$ ipython --no-banner

In [1]: import numpy as np

In [2]: np.set_printoptions(precision=2, suppress=True, linewidth=160, sign=" ")

In [3]: other = np.array([[-1.0, -1.3], [-1.0, 0.8], [-1.1, -1.5]])

In [4]: C = np.array([[1.0, -1.9, 0.6, 0.0], [-0.2, -0.1, 0.8, -0.3]])

In [5]: J = other @ C

In [6]: print(J)
[[-0.74  2.03 -1.64  0.39]
 [-1.16  1.82  0.04 -0.24]
 [-0.8   2.24 -1.86  0.45]]

In [7]: other = np.array([[0, -1], [-3, 0], [3, -1], [1, 2]])

In [8]: print(np.linalg.matrix_rank(J @ other))
2

In [9]: print(np.vstack([J, other.T]).shape)
(5, 4)

In [10]: print(other.T @ J.T)
[[-10.62  -5.58 -11.85]
 [  3.16   0.64   3.56]]

In [11]: print(np.einsum("ij,ij->i", J, J))
[ 7.51  4.72  9.32]

In [12]: print(round(float(np.linalg.norm(J, 2) / np.linalg.norm(J)), 2))
0.96

In [13]: U, sigma, Vh = np.linalg.svd(J)

In [14]: vecs = Vh[:(sigma > 1e-8).sum()]

In [15]: rng = np.random.default_rng(7930)

In [16]: vec = J[1] + -1 * J[0] + rng.integers(2) * np.eye(4)[3]

In [17]: print(vec)
[-0.42 -0.21  1.68 -0.63]

In [18]: print(vecs.T @ vecs)
[[ 0.32 -0.41 -0.18  0.12]
 [-0.41  0.73 -0.15 -0.03]
 [-0.18 -0.15  0.82 -0.3 ]
 [ 0.12 -0.03 -0.3   0.12]]

In [19]: print(np.round(np.linalg.norm(vec - vecs.T @ vecs @ vec), 2))
0.0

In [20]: print(np.diag(vecs.T @ vecs))
[ 0.32  0.73  0.82  0.12]

In [21]: print(np.allclose(vecs.T @ vecs @ vec, vec))
True

In [22]: K = np.tril(np.array([[-3, -1], [-3, 0]]), -1) + np.eye(2, dtype=int)

In [23]: print(K)
[[ 1  0]
 [-3  1]]

In [24]: t = np.radians(140)

In [25]: R = np.eye(2)

In [26]: R[1, 1] = R[0, 0] = np.cos(t)

In [27]: R[1, 0], R[0, 1] = -np.sin(t), np.sin(t)

In [28]: print(R)
[[-0.77  0.64]
 [-0.64 -0.77]]

In [29]: other = K @ R.T

In [30]: print(np.allclose(K @ K.T, other @ other.T))
True

In [31]: print(np.round(np.linalg.det(R), 2), round(np.trace(R), 2))
1.0 -1.53

In [32]: print(np.abs(other - K).max(axis=0))
[ 5.94  0.64]

In [33]: print(other)
[[-0.77 -0.64]
 [ 2.94  1.16]]

In [34]: print(np.allclose(np.linalg.norm(K, axis=1), np.linalg.norm(other, axis=1)))
True

In [35]: Q = other.astype(float).copy()

In [36]: for j in range(2):
    ...:     Q[:, j] -= Q[:, :j] @ (Q[:, :j].T @ Q[:, j])
    ...:     Q[:, j] /= np.linalg.norm(Q[:, j])
    ...: 

In [37]: print(np.round(Q.T @ Q, 2) + 0)
[[ 1.  0.]
 [ 0.  1.]]

In [38]: print(Q)
[[-0.25 -0.97]
 [ 0.97 -0.25]]

In [39]: print(np.round(Q.T @ other, 2) + 0)
[[ 3.04  1.29]
 [ 0.    0.33]]

In [40]: lab = rng.permutation(2)

In [41]: other = K[:, lab] * rng.choice([-1, 1], 2)

In [42]: print(other)
[[ 0 -1]
 [ 1  3]]

In [43]: U, _, Vh = np.linalg.svd(K.T @ other)

In [44]: print(lab)
[ 1  0]

In [45]: print(np.round(np.linalg.lstsq(K, other)[0], 2) + 0)
[[ 0. -1.]
 [ 1.  0.]]

In [46]: print(np.round(U @ Vh, 2) + 0)
[[ 0. -1.]
 [ 1.  0.]]

In [47]: vec = np.array([0, -1])

In [48]: print(np.linalg.norm(K @ vec) <= np.linalg.norm(K, 2) * np.linalg.norm(vec) + 1e-9)
True

In [49]: print(K @ (2 * vec))
[ 0 -2]

In [50]: print(np.einsum("ij,j->i", K, vec))
[ 0 -1]

In [51]: print(K @ vec)
[ 0 -1]

In [52]: print((K * vec).sum(axis=1))
[ 0 -1]

In [53]: print((K @ vec).argmax())
0

In [54]: print(np.sign((K @ vec).round(6)))
[ 0 -1]

In [55]: print(np.sort(np.linalg.eigvals(K)))
[ 1.  1.]

In [56]: m1 = np.load("arr.npy")

In [57]: print(m1.round(2) + 0)
[[ 0.    0.04  0.04]
 [ 0.04  0.5   0.5 ]
 [ 0.04  0.5   0.5 ]]

In [58]: t = np.radians(30)

In [59]: R = np.eye(3)

In [60]: R[0, 0] = R[1, 1] = np.cos(t)

In [61]: R[0, 1], R[1, 0] = -np.sin(t), np.sin(t)

In [62]: print(R)
[[ 0.87 -0.5   0.  ]
 [ 0.5   0.87  0.  ]
 [ 0.    0.    1.  ]]

In [63]: other = m1 @ R.T

In [64]: print(round(np.linalg.det(R), 2), round(float(np.trace(R)), 2))
1.0 2.73

In [65]: print(other)
[[-0.02  0.03  0.04]
 [-0.22  0.45  0.5 ]
 [-0.22  0.45  0.5 ]]

In [66]: print(np.allclose(np.linalg.norm(m1, axis=1), np.linalg.norm(other, axis=1)))
True

In [67]: hat = np.triu(np.array([[1, 3, 2], [2, 3, 2], [3, 1, 2]]), 1) + np.eye(3)

In [68]: other = hat @ m1 @ np.linalg.inv(hat)

In [69]: print(np.linalg.matrix_rank(other))
1

In [70]: print(round(float(np.linalg.det(other)), 2))
-0.0

In [71]: print(np.round(np.poly(other), 2) + 0)
[ 1. -1.  0.  0.]

In [72]: ev, vecs = np.linalg.eigh(m1)

In [73]: print(np.round(ev.sum(), 2), np.trace(m1))
1.0 1.0

In [74]: print(np.round(vecs.T @ m1 @ vecs, 2) + 0)
[[ 0.  0.  0.]
 [ 0.  0.  0.]
 [ 0.  0.  1.]]

In [75]: print(np.round(np.linalg.eigvalsh(m1 @ m1), 2) + 0)
[ 0.  0.  1.]

In [76]: print(np.abs(vecs[:, -1]))
[ 0.05  0.71  0.71]

In [77]: print(np.abs(vecs[:, -1]).round(6).argmax())
1

In [78]: print(np.unique(ev.round(6) + 0, return_counts=True)[1])
[ 2  1]

In [79]: print(np.round(vecs @ np.diag(ev) @ vecs.T, 2) + 0)
[[ 0.    0.04  0.04]
 [ 0.04  0.5   0.5 ]
 [ 0.04  0.5   0.5 ]]

In [80]: u = np.array([-7, 5, 4])

In [81]: M = np.array([np.roll(u, i) for i in range(3)])

In [82]: print(M)
[[-7  5  4]
 [ 4 -7  5]
 [ 5  4 -7]]

In [83]: blk = np.stack([M, 4 * M, M[::-1]])

In [84]: print(np.einsum("bij,cij->bc", blk, blk))
[[  270  1080     4]
 [ 1080  4320    16]
 [    4    16   270]]

In [85]: print(blk.shape)
(3, 3, 3)

In [86]: print(np.linalg.matrix_rank(blk.reshape(3, -1)))
2

In [87]: E = np.loadtxt("sample9.csv", delimiter=",")

In [88]: print(E)
[[ 2.82  0.27  1.01]
 [-2.99 -0.89 -2.09]
 [-0.35  1.48  2.61]
 [-1.64  0.6   0.78]
 [-1.39  1.19  1.91]
 [ 3.42  2.11  4.33]
 [ 0.02  0.05  0.04]
 [-1.4  -1.46 -2.91]
 [ 2.19  1.2   2.46]
 [ 1.    0.32  0.71]
 [ 2.18  1.17  2.46]
 [-2.58 -2.38 -4.7 ]
 [ 1.98  0.61  1.4 ]
 [ 2.22  1.24  2.49]
 [-1.01 -0.3  -0.75]
 [-0.58  0.95  1.48]
 [ 1.02  0.32  0.72]
 [ 1.4  -1.2  -1.88]
 [ 2.61 -0.29 -0.1 ]
 [-3.61 -2.7  -5.37]
 [-3.21 -1.49 -3.21]
 [-3.   -0.93 -2.14]
 [ 2.41 -0.85 -1.2 ]]

In [89]: U, sigma, Vh = np.linalg.svd(E)

In [90]: print(sigma)
[ 15.53   6.6    0.11]

In [91]: print(np.argmax(sigma[:-1] / (sigma[1:] + 1e-6)) + 1)
2

In [92]: other = U[:, :2] @ np.diag(sigma[:2]) @ Vh[:2]

In [93]: print(np.round(np.linalg.norm(E - other) / np.linalg.norm(E), 2))
0.01

In [94]: print(np.round(np.linalg.norm(E - other, 2), 2), round(float(sigma[2]), 2))
0.11 0.11

In [95]: print(np.round(np.abs(E - other).max(), 2))
0.05

In [96]: print(np.linalg.matrix_rank(E, rtol=0.05))
2

In [97]: print(np.linalg.matrix_rank(other))
2

In [98]: print(np.linalg.matrix_rank(E, rtol=0.1))
2

In [99]: print(round(float(np.linalg.norm(E, 2) / np.linalg.norm(E)), 2))
0.92

In [100]: print(np.abs(np.linalg.svd(E)[2][-1]))
[ 0.08  0.87  0.49]

In [101]: print(np.linalg.cond(E) > 100)
True

In [102]: D = np.linalg.norm(E[:, None] - E[None], axis=-1)

In [103]: print(D.mean(axis=1).argmax())
19

In [104]: print(np.flatnonzero(D[15] < D.mean() / 2))
[  2   3   4   6   9  15  16]

In [105]: vec = np.array([1, 1, -4])

In [106]: y = E @ vec

In [107]: b, lr = np.zeros(3), 1 / np.linalg.norm(E, 2) ** 2

In [108]: for i in range(8):
     ...:     b -= lr * E.T @ (E @ b - y)
     ...:     if i % 2 == 0: print(i, round(np.linalg.norm(E @ b - y), 2))
     ...: 
0 12.88
2 8.66
4 5.82
6 3.92

In [109]: print(b)
[ 0.38 -1.35 -2.35]

In [110]: arr = np.load("case9.npy")

In [111]: print(arr)
[[ -2  -3  -8]
 [  0   0   0]
 [ -4  -6 -16]
 [ -2  -3  -8]]

In [112]: print(np.linalg.cond(K) > 100)
False

In [113]: print(np.abs(np.linalg.svd(K)[2][-1]))
[ 0.29  0.96]

In [114]: print(np.linalg.matrix_rank(K, rtol=0.1))
1

In [115]: print(np.argsort(-np.linalg.norm(K, axis=0).round(6), kind="stable")[:3])
[ 0  1]

In [116]: t = np.radians(133)

In [117]: R = np.eye(3)

In [118]: R[1, 1] = R[0, 0] = np.cos(t)

In [119]: R[1, 0], R[0, 1] = -np.sin(t), np.sin(t)

In [120]: print(R)
[[-0.68  0.73  0.  ]
 [-0.73 -0.68  0.  ]
 [ 0.    0.    1.  ]]

In [121]: other = arr @ R.T

In [122]: print(other)
[[ -0.83   3.51  -8.  ]
 [  0.     0.     0.  ]
 [ -1.66   7.02 -16.  ]
 [ -0.83   3.51  -8.  ]]

In [123]: print(np.allclose(np.linalg.norm(arr, axis=1), np.linalg.norm(other, axis=1)))
True

In [124]: print(np.allclose(arr @ arr.T, other @ other.T))
True

In [125]: W1 = np.array([[2, -3, -4, -4, 1], [2, 5, 5, 5, 5], [-1, -4, 4, -3, 1]])

In [126]: b = np.array([-2, -2, 0, -5, 2])

In [127]: H = np.maximum(other @ W1 + b, 0)

In [128]: print(np.linalg.matrix_rank(H))
3

In [129]: print((H > 0).mean(axis=0))
[ 0.75  0.75  0.    0.75  1.  ]

In [130]: C = np.array([[0, 2, 0], [2, 2, 0], [3, 2, 4], [2, 1, 2], [5, 4, 3]])

In [131]: print((H @ C).round(6).argmax(axis=1))
[ 0  0  0  0]

In [132]: print(W1 @ C)
[[-21 -10 -21]
 [ 60  49  45]
 [  3  -1  13]]

In [133]: Xc = E - E.mean(axis=0)

In [134]: vecs = np.linalg.svd(Xc)[2][:2]

In [135]: other = Xc - Xc @ vecs.T @ vecs

In [136]: print(round(np.linalg.norm(other) / np.linalg.norm(Xc), 2))
0.01

In [137]: print(np.round(other.std(axis=0), 2) + 0)
[ 0.    0.02  0.01]

In [138]: print(np.diag(vecs.T @ vecs))
[ 0.99  0.24  0.76]

In [139]: print(np.round(np.cov(Xc @ vecs.T, rowvar=False), 2) + 0)
[[ 10.97   0.  ]
 [  0.     1.97]]

In [140]: print((Xc @ vecs.T).std(axis=0))
[ 3.24  1.37]

In [141]: r = np.linalg.matrix_rank(arr)

In [142]: print(r)
1

In [143]: N = np.linalg.svd(arr)[2][r:].T

In [144]: print(np.round(arr @ N, 2) + 0)
[[ 0.  0.]
 [ 0.  0.]
 [ 0.  0.]
 [ 0.  0.]]

In [145]: print([int(np.linalg.matrix_rank(arr[:i])) for i in range(1, len(arr) + 1)])
[1, 1, 1, 1]

In [146]: print(N @ N.T)
[[ 0.95 -0.08 -0.21]
 [-0.08  0.88 -0.31]
 [-0.21 -0.31  0.17]]

In [147]: u = np.array([-1, 1, 0])

In [148]: X = -1 * np.eye(3) + np.outer(u, u)

In [149]: print(X)
[[ 0. -1.  0.]
 [-1.  0.  0.]
 [ 0.  0. -1.]]

In [150]: other = np.linalg.inv(X)

In [151]: print(np.round(np.linalg.slogdet(X)[0], 2))
1.0

In [152]: other = X / np.linalg.norm(X, axis=1, keepdims=True)

In [153]: gram = other @ other.T

In [154]: print(gram)
[[ 1.  0.  0.]
 [ 0.  1.  0.]
 [ 0.  0.  1.]]

In [155]: print((gram - 2 * np.eye(3)).round(6).argmax(axis=1))
[ 1  0  0]

In [156]: print(np.argwhere(np.triu(np.abs(gram) > 0.95, 1)))
[]

In [157]: print(gram[0])
[ 1.  0.  0.]

In [158]: print(np.round(np.linalg.svd(J, compute_uv=False), 2) + 0)
[ 4.44  1.37  0.  ]

In [159]: print(J - J[0])
[[ 0.    0.    0.    0.  ]
 [-0.42 -0.21  1.68 -0.63]
 [-0.06  0.21 -0.22  0.06]]

In [160]: print(J.sum(axis=1))
[ 0.04  0.46  0.03]

In [161]: print(np.count_nonzero(J))
12

In [162]: print(J.mean(axis=0))
[-0.9   2.03 -1.15  0.2 ]

In [163]: print(J.sum(axis=0))
[-2.7   6.09 -3.46  0.6 ]

In [164]: print(np.linalg.matrix_rank(J))
2

In [165]: print(round(float(np.linalg.norm(J)), 2))
4.64

In [166]: gram = X.T @ X

In [167]: print(np.linalg.matrix_rank(gram))
3

In [168]: print(np.linalg.eigvalsh(gram)[::-1])
[ 1.  1.  1.]

In [169]: print(np.diag(gram))
[ 1.  1.  1.]

In [170]: print((X @ X.T).shape)
(3, 3)

In [171]: W0 = np.load("layer2.npy")

In [172]: print(W0)
[[ 1  2  2  0]
 [-2 -1 -3  3]]

In [173]: other = np.array([[-2, 0, 0], [-2, 1, 1]])

In [174]: C = np.kron(other, W0)

In [175]: print(C)
[[-2 -4 -4  0  0  0  0  0  0  0  0  0]
 [ 4  2  6 -6  0  0  0  0  0  0  0  0]
 [-2 -4 -4  0  1  2  2  0  1  2  2  0]
 [ 4  2  6 -6 -2 -1 -3  3 -2 -1 -3  3]]

In [176]: print(np.linalg.matrix_rank(C))
4

In [177]: print(np.linalg.norm(C, axis=1))
[  6.     9.59   7.35  11.75]

In [178]: print(np.round(np.linalg.norm(C[3] - C[2]), 2))
17.66

In [179]: print(round(float(np.linalg.norm(C[3], 1)), 2), round(float(np.linalg.norm(C[3], np.inf)), 2))
36.0 6.0

In [180]: other = W0 / np.sqrt((W0 ** 2).mean(axis=1, keepdims=True))

In [181]: print(np.linalg.matrix_rank(W0 - W0.mean(axis=1, keepdims=True)))
2

In [182]: print(W0 - W0.mean(axis=1, keepdims=True))
[[-0.25  0.75  0.75 -1.25]
 [-1.25 -0.25 -2.25  3.75]]

In [183]: print(np.linalg.matrix_rank(other) == np.linalg.matrix_rank(W0))
True

In [184]: print(X @ X)
[[ 1.  0.  0.]
 [ 0.  1.  0.]
 [ 0.  0.  1.]]

In [185]: print(round(np.linalg.det(X), 2))
1.0

In [186]: print((np.linalg.matrix_power((X != 0) + (X.T != 0) + np.eye(3), 3) > 0).astype(int))
[[ 1  1  0]
 [ 1  1  0]
 [ 0  0  1]]
